>>> import numpy as np
>>> import numpy.linalg as la
>>> np.set_printoptions(suppress=True, linewidth=160)
>>> tidy = lambda a: np.round(a, 1) + 0
>>> arr = np.load("layer3.npy")
>>> print(tidy(arr))
[[ 2.2  1.4 -2.1  0.4 -0.4  0.2 -1.1  0. ]
 [ 1.4  4.1 -1.7 -0.6  0.6  2.4  0.8 -0.8]
 [-2.1 -1.7  4.6 -1.5 -0.3 -0.9  0.7  0.5]
 [ 0.4 -0.6 -1.5  4.5 -0.6 -0.8 -0.6  1.4]
 [-0.4  0.6 -0.3 -0.6  2.9  0.4  0.4  2.7]
 [ 0.2  2.4 -0.9 -0.8  0.4  2.   0.4 -0.7]
 [-1.1  0.8  0.7 -0.6  0.4  0.4  2.3 -1.8]
 [ 0.  -0.8  0.5  1.4  2.7 -0.7 -1.8  6.3]]
>>> ev, V = la.eigh(arr)
>>> x0 = np.array([-1, -1, 0, 2, 2, 1, -2, -1])
>>> print(tidy(x0 @ arr @ x0))
19.7
>>> print((np.sign(V[:, -1].round(6)) == np.sign(V[0, -1].round(6))).astype(int))
[1 1 0 0 0 1 1 0]
>>> print(tidy(np.abs(arr).sum(axis=1).max()), tidy(np.abs(ev).max()))
14.2 9.0
>>> rng = np.random.default_rng(846800)
>>> idx = rng.permutation(8)
>>> print(idx)
[0 3 7 6 1 5 4 2]
>>> out = arr[idx][:, idx]
>>> print(tidy(out))
[[ 2.2  0.4  0.  -1.1  1.4  0.2 -0.4 -2.1]
 [ 0.4  4.5  1.4 -0.6 -0.6 -0.8 -0.6 -1.5]
 [ 0.   1.4  6.3 -1.8 -0.8 -0.7  2.7  0.5]
 [-1.1 -0.6 -1.8  2.3  0.8  0.4  0.4  0.7]
 [ 1.4 -0.6 -0.8  0.8  4.1  2.4  0.6 -1.7]
 [ 0.2 -0.8 -0.7  0.4  2.4  2.   0.4 -0.9]
 [-0.4 -0.6  2.7  0.4  0.6  0.4  2.9 -0.3]
 [-2.1 -1.5  0.5  0.7 -1.7 -0.9 -0.3  4.6]]
>>> print(tidy(la.det(out)), tidy(la.det(arr[idx])))
0.0 0.0
>>> print(tidy(np.sort(np.abs(la.eigvals(out)))))
[0. 0. 1. 2. 3. 6. 8. 9.]
>>> U, sigma, Vh = la.svd(arr)
>>> print(np.argmax(sigma[:-1] / (sigma[1:] + 1e-6)) + 1)
6
>>> print(tidy(sigma))
[9. 8. 6. 3. 2. 1. 0. 0.]
>>> out = U[:, :6] @ np.diag(sigma[:6]) @ Vh[:6]
>>> print(tidy(la.norm(arr - out) / la.norm(arr)))
0.0
>>> print(la.matrix_rank(arr, rtol=0.05))
6
>>> print(la.matrix_rank(out))
6
>>> print(tidy(la.norm(arr - out, 2)), tidy(sigma[6]))
0.0 0.0
>>> print(tidy(out))
[[ 2.2  1.4 -2.1  0.4 -0.4  0.2 -1.1  0. ]
 [ 1.4  4.1 -1.7 -0.6  0.6  2.4  0.8 -0.8]
 [-2.1 -1.7  4.6 -1.5 -0.3 -0.9  0.7  0.5]
 [ 0.4 -0.6 -1.5  4.5 -0.6 -0.8 -0.6  1.4]
 [-0.4  0.6 -0.3 -0.6  2.9  0.4  0.4  2.7]
 [ 0.2  2.4 -0.9 -0.8  0.4  2.   0.4 -0.7]
 [-1.1  0.8  0.7 -0.6  0.4  0.4  2.3 -1.8]
 [ 0.  -0.8  0.5  1.4  2.7 -0.7 -1.8  6.3]]
>>> J = np.loadtxt("dump.csv", delimiter=",")
>>> print(J)
[[ 0.  0.  0.  0.  0.  0.  0.  0.  0. -1.  0. -1.  0.]
 [ 0.  0.  0.  0.  0. -1. -1.  0.  0.  0. -1.  0.  0.]
 [ 0.  0.  0. -1. -1.  0.  0. -1. -1.  0.  0.  0. -1.]
 [ 0.  0. -1.  0. -1.  0.  0. -1. -1.  0.  0.  0. -1.]
 [ 0.  0. -1. -1.  0.  0.  0. -1. -1.  0.  0.  0. -1.]
 [ 0. -1.  0.  0.  0.  0. -1.  0.  0.  0. -1.  0.  0.]
 [ 0. -1.  0.  0.  0. -1.  0.  0.  0.  0. -1.  0.  0.]
 [ 0.  0. -1. -1. -1.  0.  0.  0. -1.  0.  0.  0. -1.]
 [ 0.  0. -1. -1. -1.  0.  0. -1.  0.  0.  0.  0. -1.]
 [-1.  0.  0.  0.  0.  0.  0.  0.  0.  0.  0. -1.  0.]
 [ 0. -1.  0.  0.  0. -1. -1.  0.  0.  0.  0.  0.  0.]
 [-1.  0.  0.  0.  0.  0.  0.  0.  0. -1.  0.  0.  0.]
 [ 0.  0. -1. -1. -1.  0.  0. -1. -1.  0.  0.  0.  0.]]
>>> idx = rng.permutation(13)
>>> out = J[:, idx] * rng.choice([-1, 1], 13)
>>> print(out)
[[-0.  1. -0.  1.  0. -0. -0.  0.  0.  0. -0. -0.  0.]
 [-0. -0. -0. -0.  0. -0.  1.  0.  0.  0.  1. -0. -1.]
 [-0. -0.  1. -0.  0. -0. -0. -1. -1. -1. -0.  1.  0.]
 [ 1. -0.  1. -0.  0. -0. -0. -1. -1. -1. -0. -0.  0.]
 [ 1. -0.  1. -0.  0. -0. -0.  0. -1. -1. -0.  1.  0.]
 [-0. -0. -0. -0. -1. -0.  1.  0.  0.  0.  1. -0.  0.]
 [-0. -0. -0. -0. -1. -0. -0.  0.  0.  0.  1. -0. -1.]
 [ 1. -0. -0. -0.  0. -0. -0. -1. -1. -1. -0.  1.  0.]
 [ 1. -0.  1. -0.  0. -0. -0. -1. -1.  0. -0.  1.  0.]
 [-0. -0. -0.  1.  0.  1. -0.  0.  0.  0. -0. -0.  0.]
 [-0. -0. -0. -0. -1. -0.  1.  0.  0.  0. -0. -0. -1.]
 [-0.  1. -0. -0.  0.  1. -0.  0.  0.  0. -0. -0.  0.]
 [ 1. -0.  1. -0.  0. -0. -0. -1.  0. -1. -0.  1.  0.]]
>>> U, _, Vh = la.svd(J.T @ out)
>>> print(idx)
[ 2  9  7 11  1  0  6  4 12  8 10  3  5]
>>> F = np.loadtxt("block12.csv", delimiter=",")
>>> print(F)
[[ 3.  9. -6.  9. -8. -9. -5.  9. -4.  1.  0.  7.]
 [-3.  1.  6.  9. -1. -4. -8.  9.  5. -8.  3.  1.]
 [-8.  1.  3.  5.  9. -7. -2. -4. -9. -7.  6.  3.]
 [-4. -7.  0. -2. -1. -4. -9.  0.  7.  1.  5.  2.]
 [-2.  6. -7.  6.  9.  8.  6.  3.  7. -6.  3.  2.]
 [ 6. -2. -4.  7. -2. -9. -8.  3.  5. -3.  6.  8.]
 [-9. -5. -1.  7.  1. -5. -3. -7. -3. -2.  0.  6.]
 [-4.  8. -7. -5.  9. -8.  2.  4. -6.  6.  5.  9.]
 [ 9.  9.  0.  3. -6.  2. -4. -4. -1.  1.  0.  0.]
 [ 5. -3.  4.  2.  2.  3. -5.  3.  6. -6.  0.  0.]
 [ 0.  0.  0.  0.  0.  0.  0.  0.  0.  0. -1.  3.]
 [ 0.  0.  0.  0.  0.  0.  0.  0.  0.  0.  1. -1.]]
>>> out = la.inv(J)
>>> print(tidy(la.cond(J)))
5.0
>>> print(tidy(la.slogdet(J)[0]))
-1.0
>>> print(tidy(la.det(J) * la.det(out)))
1.0
>>> Q, V = la.qr(F[:, :3])[0], la.qr(F[:, 3:])[0]
>>> sigma = la.svd(Q.T @ V, compute_uv=False)
>>> print(tidy(sigma))
[1.  0.9 0.9]
>>> print(tidy(np.degrees(np.arccos(sigma.clip(0, 1)))))
[ 2.4 21.5 24.9]
>>> print(la.matrix_rank(F))
12
>>> print(np.diff(F, axis=0))
[[ -6.  -8.  12.   0.   7.   5.  -3.   0.   9.  -9.   3.  -6.]
 [ -5.   0.  -3.  -4.  10.  -3.   6. -13. -14.   1.   3.   2.]
 [  4.  -8.  -3.  -7. -10.   3.  -7.   4.  16.   8.  -1.  -1.]
 [  2.  13.  -7.   8.  10.  12.  15.   3.   0.  -7.  -2.   0.]
 [  8.  -8.   3.   1. -11. -17. -14.   0.  -2.   3.   3.   6.]
 [-15.  -3.   3.   0.   3.   4.   5. -10.  -8.   1.  -6.  -2.]
 [  5.  13.  -6. -12.   8.  -3.   5.  11.  -3.   8.   5.   3.]
 [ 13.   1.   7.   8. -15.  10.  -6.  -8.   5.  -5.  -5.  -9.]
 [ -4. -12.   4.  -1.   8.   1.  -1.   7.   7.  -7.   0.   0.]
 [ -5.   3.  -4.  -2.  -2.  -3.   5.  -3.  -6.   6.  -1.   3.]
 [  0.   0.   0.   0.   0.   0.   0.   0.   0.   0.   2.  -4.]]
>>> print(tidy(la.norm(F)))
60.1
>>> np.zeros(12, 12)
Traceback (most recent call last):
  File "<python-input-47>", line 1, in <module>
    np.zeros(12, 12)
    ~~~~~~~~^^^^^^^^
TypeError: Cannot interpret '12' as a data type
>>> print(np.unravel_index(np.abs(F).argmax(), F.shape))
(np.int64(0), np.int64(1))
>>> print(np.count_nonzero(F))
115
>>> print(F.sum(axis=0))
[ -7.  17. -12.  41.  12. -33. -36.  16.   7. -23.  28.  40.]
>>> F[:, 12]
Traceback (most recent call last):
  File "<python-input-51>", line 1, in <module>
    F[:, 12]
    ~^^^^^^^
IndexError: index 12 is out of bounds for axis 1 with size 12
